In [1]: import numpy as np

In [2]: np.set_printoptions(suppress=True, linewidth=160)

In [3]: def tidy(a):
   ...:     return np.round(a, 2) + 0
   ...: 

In [4]: E = np.loadtxt("m.csv", delimiter=",")

In [5]: print(E)
[[-3.  9.]
 [ 3. -9.]
 [-1.  3.]]

In [6]: Uu, sv, Vt = np.linalg.svd(E)

In [7]: np.argmax(sv[:-1] / (sv[1:] + 1e-6)) + 1
Out[7]: np.int64(1)

In [8]: tidy(sv)
Out[8]: array([13.78,  0.  ])

In [9]: Y = Uu[:, :1] @ np.diag(sv[:1]) @ Vt[:1]

In [10]: np.linalg.matrix_rank(E, rtol=0.05)
Out[10]: np.int64(1)

In [11]: np.linalg.matrix_rank(Y)
Out[11]: np.int64(1)

In [12]: rk = np.linalg.matrix_rank(E)

In [13]: rk
Out[13]: np.int64(1)

In [14]: ns = np.linalg.svd(E)[2][rk:].T

In [15]: ns.shape
Out[15]: (2, 1)

In [16]: tidy(ns @ ns.T)
Out[16]: 
array([[0.9, 0.3],
       [0.3, 0.1]])

In [17]: print(tidy(ns[:, 0] / ns[np.abs(ns[:, 0]).round(6).argmax(), 0]))
[1.   0.33]

In [18]: print([int(np.linalg.matrix_rank(np.delete(E, i, axis=0))) for i in range(3)])
[1, 1, 1]

In [19]: [int(np.linalg.matrix_rank(E[:, :j + 1])) for j in range(2)]
Out[19]: [1, 1]

In [20]: np.allclose(E @ ns, 0)
Out[20]: True

In [21]: print(tidy(E @ ns))
[[0.]
 [0.]
 [0.]]

In [22]: [int(np.linalg.matrix_rank(E[:i])) for i in range(1, len(E) + 1)]
Out[22]: [1, 1, 1]

In [23]: W1 = np.array([[1, -2, 4, 1, -5], [1, -1, 4, 2, -2]])

In [24]: c = np.array([-1, -2, -2, -1, 2])

In [25]: act = np.maximum(E @ W1 + c, 0)

In [26]: np.linalg.matrix_rank(act)
Out[26]: np.int64(3)

In [27]: cent = np.array([[-4, 2], [-7, -5], [-1, -3], [-3, 0], [-4, 0]])

In [28]: W1 @ cent
Out[28]: 
array([[23,  0],
       [ 1, -5]])

In [29]: act @ cent
Out[29]: 
array([[-84., -56.],
       [-27.,  -5.],
       [-26., -16.]])

In [30]: (act @ cent).round(6).argmax(axis=1)
Out[30]: array([1, 1, 1])

In [31]: np.linalg.lstsq(E[:-1].T, E[-1])[2]
Out[31]: np.int32(1)

In [32]: tidy(np.trace(np.linalg.pinv(E) @ E))
Out[32]: np.float64(1.0)

In [33]: J = np.load("arr.npy")

In [34]: J
Out[34]: 
array([[2., 1., 0., 0., 0.],
       [0., 2., 1., 0., 0.],
       [0., 0., 2., 1., 0.],
       [0., 0., 0., 2., 1.],
       [0., 0., 0., 0., 2.]])

In [35]: # triangular, det is the product of the diagonal

In [36]: np.linalg.norm(J, axis=1).argmax()
Out[36]: np.int64(0)

In [37]: tidy(np.linalg.norm(J[4], 1)), tidy(np.linalg.norm(J[4], np.inf))
Out[37]: (np.float64(2.0), np.float64(2.0))

In [38]: tidy(np.linalg.norm(J, axis=0))
Out[38]: array([2.  , 2.24, 2.24, 2.24, 2.24])

In [39]: tidy(np.linalg.norm(J[4] - J[3]))
Out[39]: np.float64(2.24)

In [40]: tidy(np.linalg.norm(J, axis=1))
Out[40]: array([2.24, 2.24, 2.24, 2.24, 2.  ])

In [41]: tidy(np.linalg.norm(J, "nuc"))
Out[41]: np.float64(10.5)
